$ python3 -q
>>> import numpy as np
>>> from numpy import linalg as LA
>>> np.set_printoptions(suppress=True, linewidth=120)
>>> def rd(a):
...     return np.round(a, 1) + 0
... 
>>> feats = np.load("case10.npy")
>>> feats
array([[ 1, -1,  1, -3, -3,  1,  2],
       [ 0,  0,  0,  0,  0,  0,  0],
       [ 3, -3,  3, -9, -9,  3,  6],
       [-3,  3, -3,  9,  9, -3, -6],
       [-2,  2, -2,  6,  6, -2, -4],
       [-2,  2, -2,  6,  6, -2, -4],
       [ 0,  0,  0,  0,  0,  0,  0]])
>>> # columns 0 and 2 are equal
>>> np.argsort(-LA.norm(feats, axis=0).round(6), kind="stable")[:3]
array([3, 4, 6])
>>> K = np.load("test1.npy")
>>> K
array([[ 0, -5,  1, -1,  2],
       [ 0,  0,  0,  4,  1],
       [ 0,  0,  0, -4,  5],
       [ 0,  0,  0,  0, -3],
       [ 0,  0,  0,  0,  0]])
>>> # triangular
>>> np.prod(np.diag(K)), rd(LA.det(K))
(np.int64(0), np.float64(0.0))
>>> (K - K.T) / 2
array([[ 0. , -2.5,  0.5, -0.5,  1. ],
       [ 2.5,  0. ,  0. ,  2. ,  0.5],
       [-0.5,  0. ,  0. , -2. ,  2.5],
       [ 0.5, -2. ,  2. ,  0. , -1.5],
       [-1. , -0.5, -2.5,  1.5,  0. ]])
>>> np.allclose(K @ K.T, K.T @ K)
False
>>> assert K == K.T
Traceback (most recent call last):
  File "<python-input-14>", line 1, in <module>
    assert K == K.T
           ^^^^^^^^
ValueError: The truth value of an array with more than one element is ambiguous. Use a.any() or a.all()
>>> (K + K.T) / 2
array([[ 0. , -2.5,  0.5, -0.5,  1. ],
       [-2.5,  0. ,  0. ,  2. ,  0.5],
       [ 0.5,  0. ,  0. , -2. ,  2.5],
       [-0.5,  2. , -2. ,  0. , -1.5],
       [ 1. ,  0.5,  2.5, -1.5,  0. ]])
>>> LA.determinant(K)
Traceback (most recent call last):
  File "<python-input-16>", line 1, in <module>
    LA.determinant(K)
    ^^^^^^^^^^^^^^
AttributeError: module 'numpy.linalg' has no attribute 'determinant'
>>> K.inv()
Traceback (most recent call last):
  File "<python-input-17>", line 1, in <module>
    K.inv()
    ^^^^^
AttributeError: 'numpy.ndarray' object has no attribute 'inv'
>>> rd(np.sort(np.abs(LA.eigvals(K))))
array([0., 0., 0., 0., 0.])
>>> LA.matrix_rank(K, rtol=0.1)
np.int64(3)
>>> proj = np.triu(np.array([[3, 0, 9, 3, 0],
...     [0, 9, 3, 9, 7],
...     [2, 9, 1, 0, 0],
...     [5, 3, 3, 0, 3],
...     [3, 1, 8, 4, 5]]), 1) + np.eye(5)
>>> A2 = proj @ K @ LA.inv(proj)
>>> np.poly(A2)
array([1., 0., 0., 0., 0., 0.])
>>> proj @ K - K @ proj
array([[  0.,   0.,  15.,   9.,  74.],
       [  0.,   0.,   0., -12., -24.],
       [  0.,   0.,   0.,   0.,  12.],
       [  0.,   0.,   0.,   0.,   0.],
       [  0.,   0.,   0.,   0.,   0.]])
>>> left, sig, Vh = LA.svd(K)
>>> np.argmax(sig[:-1] / (sig[1:] + 1e-6)) + 1
np.int64(3)
>>> A2 = left[:, :3] @ np.diag(sig[:3]) @ Vh[:3]
>>> rd(LA.norm(K - A2) / LA.norm(K))
np.float64(0.0)
>>> rd(A2)
array([[ 0., -5.,  1., -1.,  2.],
       [ 0.,  0.,  0.,  4.,  1.],
       [ 0.,  0.,  0., -4.,  5.],
       [ 0.,  0.,  0.,  0., -3.],
       [ 0.,  0.,  0.,  0.,  0.]])
>>> LA.matrix_rank(A2)
np.int64(3)
>>> rd(np.abs(K - A2).max())
np.float64(0.0)
>>> A2 = np.array([[-1, -3], [2, -4], [0, -1]])
>>> A = np.tile(A2, (2, 3))
>>> A
array([[-1, -3, -1, -3, -1, -3],
       [ 2, -4,  2, -4,  2, -4],
       [ 0, -1,  0, -1,  0, -1],
       [-1, -3, -1, -3, -1, -3],
       [ 2, -4,  2, -4,  2, -4],
       [ 0, -1,  0, -1,  0, -1]])
>>> # row 3 repeats row 0
>>> rk = LA.matrix_rank(A)
>>> rk
np.int64(2)
>>> N = LA.svd(A)[2][rk:].T
>>> LA.matrix_rank(A.T @ A), LA.matrix_rank(A @ A.T)
(np.int64(2), np.int64(2))
>>> np.allclose(A @ N, 0)
True
>>> rd(A @ N)
array([[0., 0., 0., 0.],
       [0., 0., 0., 0.],
       [0., 0., 0., 0.],
       [0., 0., 0., 0.],
       [0., 0., 0., 0.],
       [0., 0., 0., 0.]])
>>> [int(LA.matrix_rank(np.delete(A, i, axis=0))) for i in range(6)]
[2, 2, 2, 2, 2, 2]
>>> [int(LA.matrix_rank(A[:i])) for i in range(1, len(A) + 1)]
[1, 2, 2, 2, 2, 2]
>>> A2 = A / np.sqrt((A ** 2).mean(axis=1, keepdims=True))
>>> LA.matrix_rank(A2) == LA.matrix_rank(A)
np.True_
>>> LA.matrix_rank(A - A.mean(axis=1, keepdims=True))
np.int64(1)
>>> A - A.mean(axis=1, keepdims=True)
array([[ 1. , -1. ,  1. , -1. ,  1. , -1. ],
       [ 3. , -3. ,  3. , -3. ,  3. , -3. ],
       [ 0.5, -0.5,  0.5, -0.5,  0.5, -0.5],
       [ 1. , -1. ,  1. , -1. ,  1. , -1. ],
       [ 3. , -3. ,  3. , -3. ,  3. , -3. ],
       [ 0.5, -0.5,  0.5, -0.5,  0.5, -0.5]])
>>> rd(A2[1])
array([ 0.6, -1.3,  0.6, -1.3,  0.6, -1.3])
>>> rd(LA.norm(A2, axis=1))
array([2.4, 2.4, 2.4, 2.4, 2.4, 2.4])
>>> A2 = np.array([[1, 0, 0, 0], [0, 3, 3, 1], [1, 2, 3, 1], [1, 0, 0, 0]])
>>> cent = np.array([[1, 0, 3, 0], [3, -1, -2, -3], [1, 2, 0, -2], [2, -2, -1, -2]])
>>> M = np.block([[A2, np.array([[-1, -2, 2, -2], [-2, 0, -2, 1], [1, 2, 0, -1], [1, 2, 1, -1]])], [np.zeros((4, 4)), cent]])
>>> M
array([[ 1.,  0.,  0.,  0., -1., -2.,  2., -2.],
       [ 0.,  3.,  3.,  1., -2.,  0., -2.,  1.],
       [ 1.,  2.,  3.,  1.,  1.,  2.,  0., -1.],
       [ 1.,  0.,  0.,  0.,  1.,  2.,  1., -1.],
       [ 0.,  0.,  0.,  0.,  1.,  0.,  3.,  0.],
       [ 0.,  0.,  0.,  0.,  3., -1., -2., -3.],
       [ 0.,  0.,  0.,  0.,  1.,  2.,  0., -2.],
       [ 0.,  0.,  0.,  0.,  2., -2., -1., -2.]])
>>> left, sig, Vh = LA.svd(M, full_matrices=False)
>>> rd(left.T @ left)
array([[1., 0., 0., 0., 0., 0., 0., 0.],
       [0., 1., 0., 0., 0., 0., 0., 0.],
       [0., 0., 1., 0., 0., 0., 0., 0.],
       [0., 0., 0., 1., 0., 0., 0., 0.],
       [0., 0., 0., 0., 1., 0., 0., 0.],
       [0., 0., 0., 0., 0., 1., 0., 0.],
       [0., 0., 0., 0., 0., 0., 1., 0.],
       [0., 0., 0., 0., 0., 0., 0., 1.]])
>>> left.shape, sig.shape, Vh.shape
((8, 8), (8,), (8, 8))
>>> rd(sig)
array([6.6, 6.1, 4.9, 3.9, 2.1, 0.9, 0.4, 0. ])
>>> u = np.array([1, 0, 0])
>>> np.polyval(u, M[1])
array([0., 9., 9., 1., 4., 0., 4., 1.])
>>> np.correlate(M[1], M[6], "full")
array([ 0., -6., -6.,  4., 13.,  5.,  1., -4., -4.,  0.,  1.,  0.,  0.,  0.,  0.])
>>> rk = LA.matrix_rank(feats)
>>> rk
np.int64(1)
>>> N = LA.svd(feats)[2][rk:].T
>>> [int(LA.matrix_rank(feats[:i])) for i in range(1, len(feats) + 1)]
[1, 1, 1, 1, 1, 1, 1]
>>> N.shape
(7, 6)
>>> (M + M.T) / 2
array([[ 1. ,  0. ,  0.5,  0.5, -0.5, -1. ,  1. , -1. ],
       [ 0. ,  3. ,  2.5,  0.5, -1. ,  0. , -1. ,  0.5],
       [ 0.5,  2.5,  3. ,  0.5,  0.5,  1. ,  0. , -0.5],
       [ 0.5,  0.5,  0.5,  0. ,  0.5,  1. ,  0.5, -0.5],
       [-0.5, -1. ,  0.5,  0.5,  1. ,  1.5,  2. ,  1. ],
       [-1. ,  0. ,  1. ,  1. ,  1.5, -1. ,  0. , -2.5],
       [ 1. , -1. ,  0. ,  0.5,  2. ,  0. ,  0. , -1.5],
       [-1. ,  0.5, -0.5, -0.5,  1. , -2.5, -1.5, -2. ]])
>>> rd(LA.det(M))
np.float64(0.0)
>>> M.inv()
Traceback (most recent call last):
  File "<python-input-67>", line 1, in <module>
    M.inv()
    ^^^^^
AttributeError: 'numpy.ndarray' object has no attribute 'inv'
>>> np.trace(M)
np.float64(5.0)
>>> np.allclose(M, M.T)
False
>>> M @ M
array([[  1.,   0.,   0.,   0., -10.,   8.,   5.,   4.],
       [  4.,  15.,  18.,   6.,  -4.,   2., -12.,   1.],
       [  5.,  12.,  15.,   5.,   4.,   6.,  -1.,  -8.],
       [  1.,   0.,   0.,   0.,   5.,   0.,   2.,  -8.],
       [  0.,   0.,   0.,   0.,   4.,   6.,   3.,  -6.],
       [  0.,   0.,   0.,   0.,  -8.,   3.,  14.,  13.],
       [  0.,   0.,   0.,   0.,   3.,   2.,   1.,  -2.],
       [  0.,   0.,   0.,   0.,  -9.,   4.,  12.,  12.]])
>>> rd(LA.matrix_power(M, 2))
array([[  1.,   0.,   0.,   0., -10.,   8.,   5.,   4.],
       [  4.,  15.,  18.,   6.,  -4.,   2., -12.,   1.],
       [  5.,  12.,  15.,   5.,   4.,   6.,  -1.,  -8.],
       [  1.,   0.,   0.,   0.,   5.,   0.,   2.,  -8.],
       [  0.,   0.,   0.,   0.,   4.,   6.,   3.,  -6.],
       [  0.,   0.,   0.,   0.,  -8.,   3.,  14.,  13.],
       [  0.,   0.,   0.,   0.,   3.,   2.,   1.,  -2.],
       [  0.,   0.,   0.,   0.,  -9.,   4.,  12.,  12.]])
>>> rd(np.sort(np.abs(LA.eigvals(M))))
array([0. , 0.6, 1. , 1.4, 1.4, 2.7, 4. , 5.4])
>>> Q, _ = LA.qr(np.array([[-2.2, 0.0, -1.4, 0.3],
...     [1.1, -0.6, -0.6, -1.2],
...     [-0.7, -0.8, 0.4, 0.0],
...     [0.3, -0.4, -0.3, -1.0],
...     [-2.3, -0.6, 0.6, 0.5],
...     [-1.2, 2.1, 2.1, 0.9]]))
>>> m1 = Q @ Q.T
>>> rd(m1)
array([[ 0.9,  0. , -0.2,  0.1,  0.1,  0. ],
       [ 0. ,  0.5,  0. ,  0.5, -0.1, -0.1],
       [-0.2,  0. ,  0.4,  0.1,  0.4, -0.1],
       [ 0.1,  0.5,  0.1,  0.5,  0.1,  0.1],
       [ 0.1, -0.1,  0.4,  0.1,  0.7,  0.1],
       [ 0. , -0.1, -0.1,  0.1,  0.1,  1. ]])
>>> # projection: eigenvalues are 0 or 1
>>> LA.matrix_rank(A, rtol=0.1)
np.int64(2)
>>> LA.cond(A) > 100
np.True_
>>> evals, V = LA.eigh(m1)
>>> rd(LA.eigvalsh(m1 + 3 * np.eye(6)))
array([3., 3., 4., 4., 4., 4.])
>>> rd(V.T @ m1 @ V)
array([[0., 0., 0., 0., 0., 0.],
       [0., 0., 0., 0., 0., 0.],
       [0., 0., 1., 0., 0., 0.],
       [0., 0., 0., 1., 0., 0.],
       [0., 0., 0., 0., 1., 0.],
       [0., 0., 0., 0., 0., 1.]])
>>> evals.sum(), rd(np.trace(m1))
(np.float64(4.0), np.float64(4.0))
>>> (evals > 1e-8).sum(), (evals < -1e-8).sum()
(np.int64(4), np.int64(0))
>>> rd(LA.eigvalsh(m1 @ m1))
array([0., 0., 1., 1., 1., 1.])
>>> rd(V @ np.diag(evals) @ V.T)
array([[ 0.9,  0. , -0.2,  0.1,  0.1,  0. ],
       [ 0. ,  0.5,  0. ,  0.5, -0.1, -0.1],
       [-0.2,  0. ,  0.4,  0.1,  0.4, -0.1],
       [ 0.1,  0.5,  0.1,  0.5,  0.1,  0.1],
       [ 0.1, -0.1,  0.4,  0.1,  0.7,  0.1],
       [ 0. , -0.1, -0.1,  0.1,  0.1,  1. ]])
>>> np.unique(evals.round(6) + 0, return_counts=True)[1]
array([2, 4])
>>> LA.lstsq(m1[:-1].T, m1[-1])[2]
np.int32(4)
>>> rd(np.trace(LA.pinv(m1) @ m1))
np.float64(4.0)
>>> np.unique(m1.round(6), axis=0).shape
(6, 6)
>>> W = np.array([[6, 4, 0, 9, 9, 4],
...     [4, 9, 1, 0, 0, 0],
...     [1, 6, 5, 8, 0, 9],
...     [5, 4, 7, 1, 0, 6],
...     [9, 3, 0, 5, 2, 7],
...     [6, 8, 8, 2, 8, 9]])
>>> c = np.array([7, -4, 6, 4, 9, 4])
>>> act = np.maximum(m1 @ W + c, 0)
>>> rd((act > 0).mean(axis=0))
array([1. , 0.7, 1. , 1. , 1. , 1. ])
>>> LA.matrix_rank(act)
np.int64(6)
>>> cent = np.array([[-2, -3, 3],
...     [0, 2, 1],
...     [-3, 2, 1],
...     [-2, 3, -3],
...     [3, 0, 2],
...     [3, 0, -2]])
>>> W @ cent
array([[  9,  17,   5],
       [-11,   8,  22],
       [ -6,  43, -28],
       [-15,  10,  11],
       [ -1,  -6,   5],
       [ 11,  20,  26]])
>>> C2 = m1.T @ m1
>>> rd(np.diag(C2))
array([0.9, 0.5, 0.4, 0.5, 0.7, 1. ])
>>> rd(LA.eigvalsh(C2)[::-1])
array([1., 1., 1., 1., 0., 0.])
>>> rd(np.trace(C2)), rd((m1 ** 2).sum())
(np.float64(4.0), np.float64(4.0))
>>> rd(C2)
array([[ 0.9,  0. , -0.2,  0.1,  0.1,  0. ],
       [ 0. ,  0.5,  0. ,  0.5, -0.1, -0.1],
       [-0.2,  0. ,  0.4,  0.1,  0.4, -0.1],
       [ 0.1,  0.5,  0.1,  0.5,  0.1,  0.1],
       [ 0.1, -0.1,  0.4,  0.1,  0.7,  0.1],
       [ 0. , -0.1, -0.1,  0.1,  0.1,  1. ]])
>>> LA.matrix_rank(C2)
np.int64(4)
>>> rd(LA.svd(m1, compute_uv=False) ** 2)
array([1., 1., 1., 1., 0., 0.])
>>> np.allclose(C2, C2.T)
True
>>> E = np.load("layer14.npy")
>>> E
array([[ 5,  6,  7,  8,  9, 10, 11, 12, 13],
       [14, 15, 16, 17, 18, 19, 20, 21, 22],
       [23, 24, 25, 26, 27, 28, 29, 30, 31],
       [32, 33, 34, 35, 36, 37, 38, 39, 40],
       [41, 42, 43, 44, 45, 46, 47, 48, 49],
       [50, 51, 52, 53, 54, 55, 56, 57, 58]])
>>> left, sig, Vh = LA.svd(E)
>>> rd(sig)
array([258.1,   8.3,   0. ,   0. ,   0. ,   0. ])
>>> np.argmax(sig[:-1] / (sig[1:] + 1e-6)) + 1
np.int64(2)
>>> A2 = left[:, :2] @ np.diag(sig[:2]) @ Vh[:2]
>>> rd(np.abs(E - A2).max())
np.float64(0.0)
>>> rd(LA.norm(E - A2) / LA.norm(E))
np.float64(0.0)
>>> np.abs(np.diag(LA.qr(E)[1])) > 1e-9
array([ True,  True, False, False, False, False])
>>> u = np.array([-9, 4, -9, 6, -5]) + 0.5
>>> F = np.outer(u, u) / (u @ u)
>>> rd(F)
array([[ 0.3, -0.2,  0.3, -0.2,  0.2],
       [-0.2,  0.1, -0.2,  0.1, -0.1],
       [ 0.3, -0.2,  0.3, -0.2,  0.2],
       [-0.2,  0.1, -0.2,  0.2, -0.1],
       [ 0.2, -0.1,  0.2, -0.1,  0.1]])
>>> # symmetric, so the eigenvalues are real
>>> evals, V = LA.eigh(F)
>>> x = np.array([-4, -4, -3, 3, -1])
>>> rd(np.abs(F).sum(axis=1).max()), rd(np.abs(evals).max())
(np.float64(1.2), np.float64(1.0))
>>> rd(V * np.abs(evals) @ V.T)
array([[ 0.3, -0.2,  0.3, -0.2,  0.2],
       [-0.2,  0.1, -0.2,  0.1, -0.1],
       [ 0.3, -0.2,  0.3, -0.2,  0.2],
       [-0.2,  0.1, -0.2,  0.2, -0.1],
       [ 0.2, -0.1,  0.2, -0.1,  0.1]])
>>> rd(x @ F @ x)
np.float64(18.9)
>>> rd(x @ F @ x / (x @ x)), rd(evals[0]), rd(evals[-1])
(np.float64(0.4), np.float64(0.0), np.float64(1.0))
>>> rd(V * np.maximum(evals, 0) @ V.T)
array([[ 0.3, -0.2,  0.3, -0.2,  0.2],
       [-0.2,  0.1, -0.2,  0.1, -0.1],
       [ 0.3, -0.2,  0.3, -0.2,  0.2],
       [-0.2,  0.1, -0.2,  0.2, -0.1],
       [ 0.2, -0.1,  0.2, -0.1,  0.1]])
>>> (np.sign(V[:, -1].round(6)) == np.sign(V[0, -1].round(6))).astype(int)
array([1, 0, 1, 0, 1])
>>> rd(np.einsum("ij,ji->", F, F))
np.float64(1.0)
>>> rd(LA.det(F[::-1]))
np.float64(0.0)
>>> rd(LA.det(2 * F)), rd(LA.det(F))
(np.float64(0.0), np.float64(0.0))
>>> rd(LA.det(F.T))
np.float64(0.0)
>>> assert F == F.T
Traceback (most recent call last):
  File "<python-input-130>", line 1, in <module>
    assert F == F.T
           ^^^^^^^^
ValueError: The truth value of an array with more than one element is ambiguous. Use a.any() or a.all()
>>> rd((F + F.T) / 2)
array([[ 0.3, -0.2,  0.3, -0.2,  0.2],
       [-0.2,  0.1, -0.2,  0.1, -0.1],
       [ 0.3, -0.2,  0.3, -0.2,  0.2],
       [-0.2,  0.1, -0.2,  0.2, -0.1],
       [ 0.2, -0.1,  0.2, -0.1,  0.1]])
>>> np.allclose(F @ F.T, F.T @ F)
True
>>> rd(LA.det(F))
np.float64(0.0)
>>> rd(LA.matrix_power(F, 2))
array([[ 0.3, -0.2,  0.3, -0.2,  0.2],
       [-0.2,  0.1, -0.2,  0.1, -0.1],
       [ 0.3, -0.2,  0.3, -0.2,  0.2],
       [-0.2,  0.1, -0.2,  0.2, -0.1],
       [ 0.2, -0.1,  0.2, -0.1,  0.1]])
>>> rd(np.trace(F))
np.float64(1.0)
>>> rd(np.abs(LA.eigvals(F)).max())
np.float64(1.0)
>>> data = np.load("data.npy")
>>> data
array([[ 1.8, -0.3,  0.3, -0.9, -0.4,  0.8, -1.7,  1.2],
       [ 1.6, -1. ,  0.2, -1.6,  0.9,  0.9,  0.3,  0.3],
       [ 1.6,  0.4,  0.3, -0.3,  0.2,  1. , -0.1, -1.6],
       [ 1.4, -0.2,  0. ,  1.2,  0.6,  0.5, -0.9,  0.8],
       [-1. , -0.4,  0.7, -1.2, -1. , -2.4, -2.2, -0.5],
       [ 0.7,  0.2, -0.6,  1. ,  1.2,  0.6, -0.5, -0.4]])
>>> x = np.array([2, -2, 0, 2, -1, 1, 1, 0])
>>> a = np.maximum(data @ x, 0)
>>> rd(np.maximum(data @ x, 0) - np.maximum(-data @ x, 0))
array([ 1.9,  2.3,  2.5,  4.6, -7.2,  1.9])
>>> data * (a > 1e-9)[:, None]
array([[ 1.8, -0.3,  0.3, -0.9, -0.4,  0.8, -1.7,  1.2],
       [ 1.6, -1. ,  0.2, -1.6,  0.9,  0.9,  0.3,  0.3],
       [ 1.6,  0.4,  0.3, -0.3,  0.2,  1. , -0.1, -1.6],
       [ 1.4, -0.2,  0. ,  1.2,  0.6,  0.5, -0.9,  0.8],
       [-0. , -0. ,  0. , -0. , -0. , -0. , -0. , -0. ],
       [ 0.7,  0.2, -0.6,  1. ,  1.2,  0.6, -0.5, -0.4]])
>>> rd(data.T @ a)
array([18.9, -2.4,  0.6,  1.3,  6.8,  9.5, -7.9,  1.9])
>>> rd(np.maximum(data @ (3 * x), 0))
array([ 5.7,  6.9,  7.5, 13.8,  0. ,  5.7])
